% python3 -q
>>> import numpy as np
>>> np.set_printoptions(suppress=True, linewidth=100)
>>> X = np.array([[-1, 0, 0], [0, 0, 3], [0, -2, 0]])
>>> q = X.astype(float).copy()
>>> for j in range(3):
...     q[:, j] -= q[:, :j] @ (q[:, :j].T @ q[:, j])
...     q[:, j] /= np.linalg.norm(q[:, j])
... 
>>> print(q)
[[-1.  0.  0.]
 [ 0.  0.  1.]
 [ 0. -1.  0.]]
>>> proj = np.triu(np.array([[0, -2, -3], [3, 0, 2], [1, 1, 0]]), 1) + np.eye(3)
>>> other = proj @ q @ np.linalg.inv(proj)
>>> print(np.trace(other), np.trace(q))
-1.0 -1.0
>>> print(proj @ q - q @ proj)
[[ 0.  1. -5.]
 [ 0. -2.  0.]
 [ 0.  0.  2.]]
>>> print(np.linalg.matrix_rank(other))
3
>>> M = np.loadtxt("x.csv", delimiter=",")
>>> print(M)
[[  6.   4.  -3.   0.   0.]
 [  4.  21. -12.   0.   0.]
 [ -3. -12.  14.   0.   0.]
 [  0.   0.   0.   5.   0.]
 [  0.   0.   0.   0.   5.]]
>>> print(np.round(np.linalg.det(M[::-1]), 3))
19375.0
>>> print(np.einsum("ii->", M))
51.0
>>> print(np.round(np.linalg.det(M.T), 3))
19375.0
>>> Lm = np.linalg.cholesky(M)
>>> print(np.round(M / np.sqrt(np.outer(np.diag(M), np.diag(M))), 3))
[[ 1.     0.356 -0.327  0.     0.   ]
 [ 0.356  1.    -0.7    0.     0.   ]
 [-0.327 -0.7    1.     0.     0.   ]
 [ 0.     0.     0.     1.     0.   ]
 [ 0.     0.     0.     0.     1.   ]]
>>> print(np.round(np.prod(np.diag(Lm)) ** 2, 3), np.round(np.linalg.det(M), 3))
19375.0 19375.0
>>> print(round(np.linalg.norm(M[4] - M[2]), 3))
19.339
>>> print(M[4] @ M[2])
0.0
>>> print(np.round(np.linalg.norm(M, axis=0), 3))
[ 7.81  24.515 18.682  5.     5.   ]
>>> print(round(np.linalg.norm(M, 1), 3), round(np.linalg.norm(M, np.inf), 3))
37.0 37.0
>>> print(round(np.linalg.norm(M) ** 2 / np.linalg.norm(M, 2) ** 2, 3))
1.104
>>> print(np.linalg.norm(M, axis=1).argmax())
1
>>> W0 = np.load("case7.npy")
>>> print(W0)
[[  6.291  -3.959  -3.51   -2.574]
 [  6.806  -4.287  -3.251  -2.844]
 [  5.375  -3.309  -3.03   -2.828]
 [  2.017  -1.539  -0.938  -1.   ]
 [ -9.577   5.086   4.562   3.292]
 [  7.096  -4.4    -3.13   -2.743]
 [  7.112  -4.503  -3.185  -2.17 ]
 [-15.142   9.545   7.671   5.634]
 [ -0.595   0.61    0.49    0.093]
 [-11.166   7.464   5.902   4.608]
 [  0.509   0.253  -0.102  -0.357]
 [ -2.47    1.587   1.046   0.361]
 [ 12.48   -7.657  -6.536  -4.579]
 [ 12.119  -7.317  -6.428  -4.493]
 [ -3.842   1.919   1.455   1.358]
 [-15.94    9.724   7.699   6.427]
 [  3.493  -2.324  -2.107  -1.331]]
>>> Z = W0[[9, 2]].astype(float)
>>> for _ in range(7):
...     idx = np.linalg.norm(W0[:, None] - Z, axis=-1).argmin(axis=1)
...     Z = np.array([W0[idx == j].mean(axis=0) for j in range(2)])
... 
>>> print(idx)
[1 1 1 1 0 1 1 0 1 0 1 1 1 1 0 0 1]
>>> print(np.abs(Z[1] - Z[0]).argmax())
0
>>> print(Z.round(3))
[[-11.133   6.748   5.458   4.264]
 [  5.019  -3.07   -2.557  -2.039]]
